$ ipython --no-banner

In [1]: import numpy as np

In [2]: np.set_printoptions(suppress=True, linewidth=140)

In [3]: tidy = lambda a: np.round(a, 2) + 0

In [4]: f = np.array([2, -2, 0, -1, 2, 0, -1, -1]) + 0.5

In [5]: A = np.eye(8) - 2 * np.outer(f, f) / (f @ f)

In [6]: print(tidy(A))
[[ 0.22  0.47 -0.16  0.16 -0.78 -0.16  0.16  0.16]
 [ 0.47  0.72  0.09 -0.09  0.47  0.09 -0.09 -0.09]
 [-0.16  0.09  0.97  0.03 -0.16 -0.03  0.03  0.03]
 [ 0.16 -0.09  0.03  0.97  0.16  0.03 -0.03 -0.03]
 [-0.78  0.47 -0.16  0.16  0.22 -0.16  0.16  0.16]
 [-0.16  0.09 -0.03  0.03 -0.16  0.97  0.03  0.03]
 [ 0.16 -0.09  0.03 -0.03  0.16  0.03  0.97 -0.03]
 [ 0.16 -0.09  0.03 -0.03  0.16  0.03 -0.03  0.97]]

In [7]: def softmax(z):
   ...:     e = np.exp(z - z.max(axis=-1, keepdims=True))
   ...:     return e / e.sum(axis=-1, keepdims=True)
   ...: 

In [8]: tidy(softmax(10 * A[0]))
Out[8]: array([0.07, 0.82, 0.  , 0.04, 0.  , 0.  , 0.04, 0.04])

In [9]: print(tidy(softmax(A[0] + 5)))
[0.15 0.19 0.1  0.14 0.05 0.1  0.14 0.14]

In [10]: att = A @ A.T / np.sqrt(8)

In [11]: softmax(att).round(6).argmax(axis=1)
Out[11]: array([0, 1, 2, 3, 4, 5, 6, 7])

In [12]: tidy(softmax(att)[0] @ A)
Out[12]: array([ 0.02,  0.21,  0.09,  0.15, -0.03,  0.09,  0.15,  0.15])

In [13]: tidy(softmax(att))
Out[13]: 
array([[0.17, 0.12, 0.12, 0.12, 0.12, 0.12, 0.12, 0.12],
       [0.12, 0.17, 0.12, 0.12, 0.12, 0.12, 0.12, 0.12],
       [0.12, 0.12, 0.17, 0.12, 0.12, 0.12, 0.12, 0.12],
       [0.12, 0.12, 0.12, 0.17, 0.12, 0.12, 0.12, 0.12],
       [0.12, 0.12, 0.12, 0.12, 0.17, 0.12, 0.12, 0.12],
       [0.12, 0.12, 0.12, 0.12, 0.12, 0.17, 0.12, 0.12],
       [0.12, 0.12, 0.12, 0.12, 0.12, 0.12, 0.17, 0.12],
       [0.12, 0.12, 0.12, 0.12, 0.12, 0.12, 0.12, 0.17]])

In [14]: x = np.array([0, -3, -1, -2, -3, -2, 0, 2])

In [15]: print((A @ x).argmax())
7

In [16]: tidy(A @ np.eye(8)[2])
Out[16]: array([-0.16,  0.09,  0.97,  0.03, -0.16, -0.03,  0.03,  0.03])

In [17]: tidy(A @ (2 * x))
Out[17]: array([ 2.81, -7.69, -1.44, -4.56, -3.19, -3.44, -0.56,  3.44])

In [18]: np.sign((A @ x).round(6))
Out[18]: array([ 1., -1., -1., -1., -1., -1., -1.,  1.])

In [19]: x = np.array([1, 1, 2, 1, 2, 2, 0, 0])

In [20]: y = A @ x

In [21]: b, lr = np.zeros(8), 1 / np.linalg.norm(A, 2) ** 2

In [22]: for i in range(15):
    ...:     b -= lr * A.T @ (A @ b - y)
    ...:     if i % 5 == 0: print(i, round(np.linalg.norm(A @ b - y), 2))
    ...: 
0 0.0
5 0.0
10 0.0

In [23]: print(tidy(np.linalg.cond(A)))
1.0

In [24]: tidy(b)
Out[24]: array([1., 1., 2., 1., 2., 2., 0., 0.])

In [25]: tidy(A.reshape(2, -1))
Out[25]: 
array([[ 0.22,  0.47, -0.16,  0.16, -0.78, -0.16,  0.16,  0.16,  0.47,  0.72,  0.09, -0.09,  0.47,  0.09, -0.09, -0.09, -0.16,  0.09,
         0.97,  0.03, -0.16, -0.03,  0.03,  0.03,  0.16, -0.09,  0.03,  0.97,  0.16,  0.03, -0.03, -0.03],
       [-0.78,  0.47, -0.16,  0.16,  0.22, -0.16,  0.16,  0.16, -0.16,  0.09, -0.03,  0.03, -0.16,  0.97,  0.03,  0.03,  0.16, -0.09,
         0.03, -0.03,  0.16,  0.03,  0.97, -0.03,  0.16, -0.09,  0.03, -0.03,  0.16,  0.03, -0.03,  0.97]])

In [26]: tidy(A.reshape(-1, 2))
Out[26]: 
array([[ 0.22,  0.47],
       [-0.16,  0.16],
       [-0.78, -0.16],
       [ 0.16,  0.16],
       [ 0.47,  0.72],
       [ 0.09, -0.09],
       [ 0.47,  0.09],
       [-0.09, -0.09],
       [-0.16,  0.09],
       [ 0.97,  0.03],
       [-0.16, -0.03],
       [ 0.03,  0.03],
       [ 0.16, -0.09],
       [ 0.03,  0.97],
       [ 0.16,  0.03],
       [-0.03, -0.03],
       [-0.78,  0.47],
       [-0.16,  0.16],
       [ 0.22, -0.16],
       [ 0.16,  0.16],
       [-0.16,  0.09],
       [-0.03,  0.03],
       [-0.16,  0.97],
       [ 0.03,  0.03],
       [ 0.16, -0.09],
       [ 0.03, -0.03],
       [ 0.16,  0.03],
       [ 0.97, -0.03],
       [ 0.16, -0.09],
       [ 0.03, -0.03],
       [ 0.16,  0.03],
       [-0.03,  0.97]])

In [27]: t3 = A.reshape(8, 2, -1)

In [28]: print(tidy(np.swapaxes(t3, 1, 2)[2]))
[[-0.16 -0.16]
 [ 0.09 -0.03]
 [ 0.97  0.03]
 [ 0.03  0.03]]

In [29]: tidy(t3.transpose(1, 0, 2))
Out[29]: 
array([[[ 0.22,  0.47, -0.16,  0.16],
        [ 0.47,  0.72,  0.09, -0.09],
        [-0.16,  0.09,  0.97,  0.03],
        [ 0.16, -0.09,  0.03,  0.97],
        [-0.78,  0.47, -0.16,  0.16],
        [-0.16,  0.09, -0.03,  0.03],
        [ 0.16, -0.09,  0.03, -0.03],
        [ 0.16, -0.09,  0.03, -0.03]],

       [[-0.78, -0.16,  0.16,  0.16],
        [ 0.47,  0.09, -0.09, -0.09],
        [-0.16, -0.03,  0.03,  0.03],
        [ 0.16,  0.03, -0.03, -0.03],
        [ 0.22, -0.16,  0.16,  0.16],
        [-0.16,  0.97,  0.03,  0.03],
        [ 0.16,  0.03,  0.97, -0.03],
        [ 0.16,  0.03, -0.03,  0.97]]])

In [30]: t3.shape
Out[30]: (8, 2, 4)

In [31]: np.einsum("ihd,jhd->hij", t3, t3).shape
Out[31]: (2, 8, 8)

In [32]: tidy(t3[:, 0])
Out[32]: 
array([[ 0.22,  0.47, -0.16,  0.16],
       [ 0.47,  0.72,  0.09, -0.09],
       [-0.16,  0.09,  0.97,  0.03],
       [ 0.16, -0.09,  0.03,  0.97],
       [-0.78,  0.47, -0.16,  0.16],
       [-0.16,  0.09, -0.03,  0.03],
       [ 0.16, -0.09,  0.03, -0.03],
       [ 0.16, -0.09,  0.03, -0.03]])
